>>> import numpy as np
>>> np.set_printoptions(suppress=True, linewidth=200)
>>> rnd = lambda a: np.round(a, 2) + 0
>>> m1 = np.array([[-1.0, 0.0, 0.0, -2.0, 0.0, 0.0],
...     [0.0, -1.0, -2.0, 0.0, 0.0, 0.0],
...     [0.0, -2.0, -1.0, 0.0, 0.0, 0.0],
...     [-2.0, 0.0, 0.0, -1.0, 0.0, 0.0],
...     [0.0, 0.0, 0.0, 0.0, -1.0, -2.0],
...     [0.0, 0.0, 0.0, 0.0, -2.0, -1.0]])
>>> ev, V = np.linalg.eigh(m1)
>>> rnd(np.linalg.eigvalsh(m1 @ m1))
array([1., 1., 1., 9., 9., 9.])
>>> ev
array([-3., -3., -3.,  1.,  1.,  1.])
>>> (ev > 1e-8).sum(), (ev < -1e-8).sum()
(np.int64(3), np.int64(3))
>>> rnd(V.T @ V)
array([[1., 0., 0., 0., 0., 0.],
       [0., 1., 0., 0., 0., 0.],
       [0., 0., 1., 0., 0., 0.],
       [0., 0., 0., 1., 0., 0.],
       [0., 0., 0., 0., 1., 0.],
       [0., 0., 0., 0., 0., 1.]])
>>> rnd(np.linalg.svd(m1, compute_uv=False))
array([3., 3., 3., 1., 1., 1.])
>>> (m1 != 0).astype(int)
array([[1, 0, 0, 1, 0, 0],
       [0, 1, 1, 0, 0, 0],
       [0, 1, 1, 0, 0, 0],
       [1, 0, 0, 1, 0, 0],
       [0, 0, 0, 0, 1, 1],
       [0, 0, 0, 0, 1, 1]])
>>> rnd(np.sort(np.linalg.eigvals(m1).real))
array([-3., -3., -3.,  1.,  1.,  1.])
>>> np.flatnonzero(np.linalg.matrix_power((m1 != 0) + (m1.T != 0) + np.eye(6), 6)[5])
array([4, 5])
>>> ev, V = np.linalg.eigh(m1)
>>> x0 = np.array([0, -1, 3, -1, 3, -3])
>>> np.abs(m1).sum(axis=1).max(), np.abs(ev).max()
(np.float64(3.0), np.float64(3.0))
>>> rnd(np.linalg.eigvalsh(m1[1:, 1:]))
array([-3., -3., -1.,  1.,  1.])
>>> rnd(x0 @ m1 @ x0 / (x0 @ x0)), ev[0], ev[-1]
(np.float64(0.66), np.float64(-3.0), np.float64(1.0))
>>> x0 @ m1 @ x0
np.float64(19.0)
>>> rnd(np.linalg.eigvalsh(m1).min())
np.float64(-3.0)
>>> [round(float(np.linalg.det(m1[:i, :i])), 2) + 0 for i in range(1, 7)]
[-1.0, 1.0, 3.0, 9.0, -9.0, -27.0]
>>> F = np.load("mat.npy")
>>> F
array([[  7,   6,   3,   7,   9,  -1,  -6,  -4,  -9,  -1,   1,  -2,  -2],
       [ -9,  -3,   0,  -3,   3,   3,  -1,   1,  -1,   4,   6,  -6,   4],
       [  8,   2,  -4,   1,   2,  -2,   4,   7,   1,   3,  -5,  -8,  -2],
       [  5,  -5,  -3,  -5,  -4,  -7,   2,  -8,   2,   3,   8,   3,  -4],
       [  0,   5,   7,  -6,  -4,   9,  -1,   3,  -8,  -1,   6,   5,  -1],
       [  2,   6,  -9,   4,   3,   8,  -6,   5,   6,   0,   4,   5,  -9],
       [ -5,   0,  -8,   2,  -9,   4,  -5,   8,  -8,   2,  -7,   3,   4],
       [  9,   6,   4,  -8,   5,  -1,  -1,  -4,   9,   8,  -8,   6,  -8],
       [  7,   0,   3,  -6,   8,  -1,  -1,  -8,   6,  -7,   5,   3,  -5],
       [  9,  -8,   1,   8,  -6,   0,  -2,   6,   7,   6,   8,   1,   8],
       [  3,  -2,  -5,   7,   6,   2,  -5,  -4,   2,  -6,  -2,  -7,   6],
       [  3,   9,  -9,  -2,   6,  -5,  -4,   8,   0,   3,  -2,   6,   0],
       [ -5,  -4,   4,   5,  -5,  -5,  -3,  -9,   7,   7,  -9,   9,  -2],
       [ 25,  12,   3,  13,   3,  -7,  -4,  -6,  -7,  -9, -11,  10, -10]])
>>> np.argsort(-np.linalg.norm(F, axis=0).round(6), kind="stable")[:3]
array([ 0, 10,  3])
>>> np.linalg.matrix_rank(F, rtol=0.1)
np.int64(11)
>>> M2 = F[0, 0] * F[1:] - np.outer(F[1:, 0], F[0])
>>> M2
array([[   0,   33,   27,   42,  102,   12,  -61,  -29,  -88,   19,   51,  -60,   10],
       [   0,  -34,  -52,  -49,  -58,   -6,   76,   81,   79,   29,  -43,  -40,    2],
       [   0,  -65,  -36,  -70,  -73,  -44,   44,  -36,   59,   26,   51,   31,  -18],
       [   0,   35,   49,  -42,  -28,   63,   -7,   21,  -56,   -7,   42,   35,   -7],
       [   0,   30,  -69,   14,    3,   58,  -30,   43,   60,    2,   26,   39,  -59],
       [   0,   30,  -41,   49,  -18,   23,  -65,   36, -101,    9,  -44,   11,   18],
       [   0,  -12,    1, -119,  -46,    2,   47,    8,  144,   65,  -65,   60,  -38],
       [   0,  -42,    0,  -91,   -7,    0,   35,  -28,  105,  -42,   28,   35,  -21],
       [   0, -110,  -20,   -7, -123,    9,   40,   78,  130,   51,   47,   25,   74],
       [   0,  -32,  -44,   28,   15,   17,  -17,  -16,   41,  -39,  -17,  -43,   48],
       [   0,   45,  -72,  -35,   15,  -32,  -10,   68,   27,   24,  -17,   48,    6],
       [   0,    2,   43,   70,   10,  -40,  -51,  -83,    4,   44,  -58,   53,  -24],
       [   0,  -66,  -54,  -84, -204,  -24,  122,   58,  176,  -38, -102,  120,  -20]])
>>> np.linalg.matrix_rank(M2), np.linalg.matrix_rank(F)
(np.int64(12), np.int64(13))
>>> np.flatnonzero(~M2.round(6).any(axis=1))
array([], dtype=int64)
